>>> import numpy as np
>>> import numpy.linalg as la
>>> np.set_printoptions(precision=2, suppress=True, linewidth=160)
>>> rnd = lambda a: np.round(a, 2) + 0
>>> J = np.load("arr.npy")
>>> print(J)
[[-2.04 -0.01  0.84 -1.92  2.07  2.07 -0.06]
 [-1.92 -0.14  0.91 -1.85  1.98  2.08  0.01]
 [-2.05 -0.08  0.93 -1.87  2.13  2.01 -0.03]
 [-2.13 -0.06  1.08 -1.91  1.95  2.16  0.05]
 [-2.09  0.07  1.16 -1.95  1.97  2.07  0.  ]
 [-2.07  0.12  0.91 -1.99  1.91  2.08 -0.1 ]
 [-2.03  0.11  1.03 -2.05  2.09  1.98 -0.13]
 [ 2.14 -1.03 -0.96 -0.18 -1.95 -1.29 -0.03]
 [ 2.   -0.88 -0.98 -0.05 -2.02 -0.96 -0.08]
 [ 1.98 -1.04 -0.93 -0.01 -1.88 -1.07 -0.07]
 [ 1.89 -1.08 -1.03  0.11 -1.92 -0.93  0.02]
 [ 2.2  -0.93 -1.03 -0.12 -2.15 -1.    0.1 ]
 [ 2.   -0.99 -1.18  0.11 -2.02 -1.05  0.07]
 [ 2.11 -1.01 -0.94  0.01 -2.   -0.89 -0.1 ]
 [ 2.2  -0.13 -0.93 -0.95  2.15 -0.16 -0.97]
 [ 1.92 -0.05 -0.91 -1.05  1.89 -0.07 -0.9 ]
 [ 1.8  -0.12 -0.84 -0.94  2.02  0.03 -1.1 ]
 [ 1.95 -0.04 -0.96 -1.14  2.    0.09 -0.91]
 [ 2.02 -0.14 -0.9  -0.95  1.96 -0.05 -1.06]
 [ 2.03 -0.05 -1.21 -1.07  2.11 -0.04 -1.06]
 [ 1.89  0.   -1.15 -1.05  1.97 -0.02 -0.72]]
>>> Xs = (J - J.mean(axis=0)) / J.std(axis=0)
>>> print(rnd(Xs.std(axis=0)))
[1. 1. 1. 1. 1. 1. 1.]
>>> b = la.lstsq(np.delete(Xs, 2, axis=1), Xs[:, 2])[0]
>>> print(rnd(b))
[-0.78 -0.31 -0.53 -0.29  0.18 -0.2 ]
>>> mat = np.loadtxt("m.csv", delimiter=",")
>>> print(rnd(mat))
[[-0.99  4.32  1.99  0.67  2.66  6.32 -0.66]
 [ 1.32  0.46 -0.32  2.22 -0.43  2.46  0.11]
 [ 3.65 -3.42 -2.65  3.77 -3.54 -1.42  0.88]
 [-0.71  3.85  1.71  0.86  2.28  5.85 -0.57]
 [ 5.8  -7.   -4.8   5.2  -6.4  -5.    1.6 ]
 [ 2.66 -1.76 -1.66  3.11 -2.21  0.24  0.55]
 [-1.25  4.75  2.25  0.5   3.    6.75 -0.75]
 [ 2.21 -1.02 -1.21  2.81 -1.62  0.98  0.4 ]
 [-1.28  4.8   2.28  0.48  3.04  6.8  -0.76]
 [-4.6  10.33  5.6  -1.73  7.46 12.33 -1.87]
 [ 0.96  1.06  0.04  1.97  0.05  3.06 -0.01]
 [ 3.86 -3.77 -2.86  3.91 -3.82 -1.77  0.95]
 [ 0.5   1.83  0.5   1.67  0.66  3.83 -0.17]
 [-4.83 10.72  5.83 -1.89  7.77 12.72 -1.94]
 [-2.04  6.07  3.04 -0.03  4.06  8.07 -1.01]
 [ 2.46 -1.44 -1.46  2.97 -1.95  0.56  0.49]
 [ 2.98 -2.3  -1.98  3.32 -2.64 -0.3   0.66]
 [-2.28  6.46  3.28 -0.19  4.37  8.46 -1.09]]
>>> th = np.radians(120)
>>> r_ = np.eye(7)
>>> r_[2, 2] = r_[5, 5] = np.cos(th)
>>> r_[2, 5], r_[5, 2] = -np.sin(th), np.sin(th)
>>> print(rnd(r_))
[[ 1.    0.    0.    0.    0.    0.    0.  ]
 [ 0.    1.    0.    0.    0.    0.    0.  ]
 [ 0.    0.   -0.5   0.    0.   -0.87  0.  ]
 [ 0.    0.    0.    1.    0.    0.    0.  ]
 [ 0.    0.    0.    0.    1.    0.    0.  ]
 [ 0.    0.    0.87  0.    0.   -0.5   0.  ]
 [ 0.    0.    0.    0.    0.    0.    1.  ]]
>>> Y = mat @ r_.T
>>> print(np.allclose(la.norm(mat, axis=1), la.norm(Y, axis=1)))
True
>>> print(rnd(la.det(r_)), np.trace(r_))
1.0 4.0
